$ python -q
>>> import numpy as np
>>> np.set_printoptions(precision=2, suppress=True, linewidth=200)
>>> def rd(a):
...     return np.round(a, 2) + 0
... 
>>> W0 = np.array([[0.0, 0.8, -0.4, 0.3, -1.8, 0.7, -0.6, -0.2, -2.1, -1.3, 1.8, -2.0],
...     [1.8, 1.6, -1.4, -0.2, 3.2, -0.5, 0.9, 1.3, 0.1, 1.5, -1.9, -0.1],
...     [-1.2, 1.6, -0.2, 0.8, -0.2, 0.5, 0.5, -0.1, 0.1, -0.9, -0.1, 0.8],
...     [0.9, -0.4, -1.1, 0.7, 0.6, 0.0, 0.9, 1.4, 0.6, 2.1, 2.0, -0.1],
...     [0.3, -0.1, -0.6, 0.7, 0.3, 1.2, -1.1, 0.4, 1.2, 0.1, 0.1, 0.0],
...     [0.4, 0.5, 0.4, 0.2, 0.0, 3.0, 0.3, -1.0, -0.8, -0.3, -0.2, 0.6],
...     [-1.0, -1.1, -0.4, -1.4, 1.4, -0.2, -1.1, -0.1, 0.5, -1.4, -0.7, 0.7]])
>>> rng = np.random.default_rng(90)
>>> W0[0] = W0[1] + 0.1 * rng.normal(size=12)
>>> rd(W0)
array([[ 1.98,  1.55, -1.41, -0.15,  3.17, -0.5 ,  1.08,  1.42,  0.16,  1.5 , -1.89,  0.06],
       [ 1.8 ,  1.6 , -1.4 , -0.2 ,  3.2 , -0.5 ,  0.9 ,  1.3 ,  0.1 ,  1.5 , -1.9 , -0.1 ],
       [-1.2 ,  1.6 , -0.2 ,  0.8 , -0.2 ,  0.5 ,  0.5 , -0.1 ,  0.1 , -0.9 , -0.1 ,  0.8 ],
       [ 0.9 , -0.4 , -1.1 ,  0.7 ,  0.6 ,  0.  ,  0.9 ,  1.4 ,  0.6 ,  2.1 ,  2.  , -0.1 ],
       [ 0.3 , -0.1 , -0.6 ,  0.7 ,  0.3 ,  1.2 , -1.1 ,  0.4 ,  1.2 ,  0.1 ,  0.1 ,  0.  ],
       [ 0.4 ,  0.5 ,  0.4 ,  0.2 ,  0.  ,  3.  ,  0.3 , -1.  , -0.8 , -0.3 , -0.2 ,  0.6 ],
       [-1.  , -1.1 , -0.4 , -1.4 ,  1.4 , -0.2 , -1.1 , -0.1 ,  0.5 , -1.4 , -0.7 ,  0.7 ]])
>>> rd(np.linalg.svd(W0, compute_uv=False))
array([7.54, 4.16, 3.75, 2.79, 2.24, 1.57, 0.2 ])
>>> np.abs(W0).max()
np.float64(3.2)
>>> rd(W0.sum(axis=1))
array([ 6.98,  6.3 ,  1.6 ,  7.6 ,  2.5 ,  3.1 , -4.8 ])
>>> W0.shape
(7, 12)
>>> rd(W0.sum(axis=0))
array([ 3.18,  3.65, -4.71,  0.65,  8.47,  3.5 ,  1.48,  3.32,  1.86,  2.6 , -2.69,  1.96])
>>> np.unravel_index(np.abs(W0).argmax(), W0.shape)
(np.int64(1), np.int64(4))
>>> rd(np.linalg.norm(W0))
np.float64(10.17)
>>> vec = np.array([-1, 0, 2, 0, 2, -1, 2, -2, 2, 1, -2, 2])
>>> rd(W0 @ (2 * vec))
array([14.14, 13.6 ,  4.4 , -7.6 , -5.6 , -0.6 ,  7.2 ])
>>> (W0 @ vec).argmax()
np.int64(0)
>>> rd(W0 @ np.eye(12)[6])
array([ 1.08,  0.9 ,  0.5 ,  0.9 , -1.1 ,  0.3 , -1.1 ])
>>> rd(W0 * vec)
array([[-1.98,  0.  , -2.82,  0.  ,  6.34,  0.5 ,  2.15, -2.84,  0.33,  1.5 ,  3.78,  0.12],
       [-1.8 ,  0.  , -2.8 ,  0.  ,  6.4 ,  0.5 ,  1.8 , -2.6 ,  0.2 ,  1.5 ,  3.8 , -0.2 ],
       [ 1.2 ,  0.  , -0.4 ,  0.  , -0.4 , -0.5 ,  1.  ,  0.2 ,  0.2 , -0.9 ,  0.2 ,  1.6 ],
       [-0.9 ,  0.  , -2.2 ,  0.  ,  1.2 ,  0.  ,  1.8 , -2.8 ,  1.2 ,  2.1 , -4.  , -0.2 ],
       [-0.3 ,  0.  , -1.2 ,  0.  ,  0.6 , -1.2 , -2.2 , -0.8 ,  2.4 ,  0.1 , -0.2 ,  0.  ],
       [-0.4 ,  0.  ,  0.8 ,  0.  ,  0.  , -3.  ,  0.6 ,  2.  , -1.6 , -0.3 ,  0.4 ,  1.2 ],
       [ 1.  ,  0.  , -0.8 ,  0.  ,  2.8 ,  0.2 , -2.2 ,  0.2 ,  1.  , -1.4 ,  1.4 ,  1.4 ]])
>>> np.sign((W0 @ vec).round(6))
array([ 1.,  1.,  1., -1., -1., -1.,  1.])
>>> gram = W0.T @ W0
>>> rd(np.linalg.svd(W0, compute_uv=False) ** 2)
array([56.85, 17.32, 14.03,  7.78,  5.01,  2.45,  0.04])
>>> np.allclose(gram, gram.T)
True
>>> F = np.load("layer18.npy")
>>> F
array([[ 0,  0,  0,  0],
       [ 0,  0,  0,  0],
       [-2,  0, -1,  0],
       [ 2, -2,  1, -1]])
>>> # looks like rank 2
>>> gram = F.T @ F
>>> rd(np.linalg.eigvalsh(gram)[::-1])
array([13.09,  1.91,  0.  ,  0.  ])
>>> (F @ F.T).shape
(4, 4)
>>> np.allclose(gram, gram.T)
True
>>> rd(np.linalg.svd(F, compute_uv=False) ** 2)
array([13.09,  1.91,  0.  ,  0.  ])
>>> np.diag(gram)
array([8, 4, 2, 1])
>>> np.trace(gram), (F ** 2).sum()
(np.int64(15), np.int64(15))
